% python3 -q
>>> import numpy as np
>>> np.set_printoptions(suppress=True, linewidth=160)
>>> other = np.array([[-0.6, -1.4],
...     [1.3, -0.4],
...     [-0.7, 1.0],
...     [1.3, -1.6],
...     [0.3, 1.0],
...     [2.4, -0.8],
...     [1.7, -0.2],
...     [-0.8, -0.5],
...     [-0.1, 0.1],
...     [0.4, 1.9],
...     [-0.3, 1.8],
...     [-0.5, 0.3],
...     [1.0, 0.8],
...     [0.7, 0.6]])
>>> W2 = np.array([[1.1, -1.2, 0.3, 0.8], [-0.3, 0.2, -2.2, -0.2]])
>>> A = other @ W2
>>> print(A.round(2))
[[-0.24  0.44  2.9  -0.2 ]
 [ 1.55 -1.64  1.27  1.12]
 [-1.07  1.04 -2.41 -0.76]
 [ 1.91 -1.88  3.91  1.36]
 [ 0.03 -0.16 -2.11  0.04]
 [ 2.88 -3.04  2.48  2.08]
 [ 1.93 -2.08  0.95  1.4 ]
 [-0.73  0.86  0.86 -0.54]
 [-0.14  0.14 -0.25 -0.1 ]
 [-0.13 -0.1  -4.06 -0.06]
 [-0.87  0.72 -4.05 -0.6 ]
 [-0.64  0.66 -0.81 -0.46]
 [ 0.86 -1.04 -1.46  0.64]
 [ 0.59 -0.72 -1.11  0.44]]
>>> U, sigma = np.linalg.svd(A)
Traceback (most recent call last):
  File "<python-input-6>", line 1, in <module>
    U, sigma = np.linalg.svd(A)
    ^^^^^^^^
ValueError: too many values to unpack (expected 2)
>>> U, sigma, VT = np.linalg.svd(A, full_matrices=False)
>>> np.abs(U[:, 0]).round(6).argmax()
np.int64(3)
>>> U.shape, sigma.shape, VT.shape
((14, 4), (4,), (4, 4))
>>> round(np.sqrt((sigma ** 2).sum()), 2), np.round(np.linalg.norm(A), 2)
(np.float64(11.76), np.float64(11.76))
>>> np.round(U.T @ U, 2) + 0
array([[1., 0., 0., 0.],
       [0., 1., 0., 0.],
       [0., 0., 1., 0.],
       [0., 0., 0., 1.]])
>>> np.round(VT @ VT.T, 2) + 0
array([[1., 0., 0., 0.],
       [0., 1., 0., 0.],
       [0., 0., 1., 0.],
       [0., 0., 0., 1.]])
>>> sigma.round(2) + 0
array([10.23,  5.81,  0.  ,  0.  ])
>>> print(np.round(U.T @ A @ VT.T, 2) + 0)
[[10.23  0.    0.    0.  ]
 [ 0.    5.81  0.    0.  ]
 [ 0.    0.    0.    0.  ]
 [ 0.    0.    0.    0.  ]]
>>> data = -1 * np.eye(4) + np.eye(4, k=1)
>>> data
array([[-1.,  1.,  0.,  0.],
       [ 0., -1.,  1.,  0.],
       [ 0.,  0., -1.,  1.],
       [ 0.,  0.,  0., -1.]])
>>> other = np.linalg.inv(data)
>>> np.round(np.linalg.det(data) * other, 2)
array([[-1., -1., -1., -1.],
       [-0., -1., -1., -1.],
       [-0., -0., -1., -1.],
       [-0., -0., -0., -1.]])
>>> (np.abs(other) > 1e-9).astype(int)
array([[1, 1, 1, 1],
       [0, 1, 1, 1],
       [0, 0, 1, 1],
       [0, 0, 0, 1]])
>>> np.round(np.linalg.inv(other), 2)
array([[-1.,  1., -0., -0.],
       [-0., -1.,  1., -0.],
       [-0., -0., -1.,  1.],
       [-0., -0., -0., -1.]])
>>> np.round(np.linalg.cond(data), 2)
np.float64(5.41)
>>> q, r_ = np.linalg.qr(data)
>>> q.shape, r_.shape
((4, 4), (4, 4))
>>> print(q @ r_)
[[-1.  1.  0.  0.]
 [ 0. -1.  1.  0.]
 [ 0.  0. -1.  1.]
 [ 0.  0.  0. -1.]]
>>> q
array([[ 1.,  0.,  0.,  0.],
       [-0.,  1.,  0.,  0.],
       [-0., -0.,  1.,  0.],
       [-0., -0., -0.,  1.]])
>>> r_
array([[-1.,  1.,  0.,  0.],
       [ 0., -1.,  1.,  0.],
       [ 0.,  0., -1.,  1.],
       [ 0.,  0.,  0., -1.]])
>>> print(np.einsum("ii->", data))
-4.0
>>> np.einsum("ij,ji->", data, data)
np.float64(4.0)
>>> round(float(np.linalg.det(data[::-1])), 2)
1.0
>>> round(float(np.linalg.det(data.T)), 2)
1.0
>>> vec = np.array([-2, 4, 4, 8])
>>> a = np.maximum(data @ vec, 0)
>>> print(data * (a > 1e-9)[:, None])
[[-1.  1.  0.  0.]
 [ 0. -0.  0.  0.]
 [ 0.  0. -1.  1.]
 [ 0.  0.  0. -0.]]
>>> np.maximum(data @ (3 * vec), 0)
array([18.,  0., 12.,  0.])
>>> data.T @ a
array([-6.,  6., -4.,  4.])
>>> print(np.flatnonzero(a > 1e-9))
[0 2]
>>> print(np.round(np.tanh(data @ vec), 2))
[ 1.  0.  1. -1.]
>>> K = np.array([[0.0, 1.0, 3.0, 0.0, 0.0, 3.0, 3.0],
...     [1.0, 0.0, 0.0, 0.0, 0.0, 0.0, 0.0],
...     [3.0, 0.0, 0.0, 0.0, 0.0, 0.0, 0.0],
...     [0.0, 0.0, 0.0, 0.0, 0.0, 0.0, 0.0],
...     [0.0, 0.0, 0.0, 0.0, 0.0, 0.0, 0.0],
...     [3.0, 0.0, 0.0, 0.0, 0.0, 0.0, 0.0],
...     [3.0, 0.0, 0.0, 0.0, 0.0, 0.0, 0.0]])
>>> K
array([[0., 1., 3., 0., 0., 3., 3.],
       [1., 0., 0., 0., 0., 0., 0.],
       [3., 0., 0., 0., 0., 0., 0.],
       [0., 0., 0., 0., 0., 0., 0.],
       [0., 0., 0., 0., 0., 0., 0.],
       [3., 0., 0., 0., 0., 0., 0.],
       [3., 0., 0., 0., 0., 0., 0.]])
>>> print([round(float(np.linalg.det(K[:i, :i])), 2) + 0 for i in range(1, 8)])
[0.0, -1.0, 0.0, 0.0, 0.0, 0.0, 0.0]
>>> np.all(np.linalg.eigvalsh(K) > 0)
np.False_
>>> round(float(np.linalg.eigvalsh(K).min()), 2)
-5.29
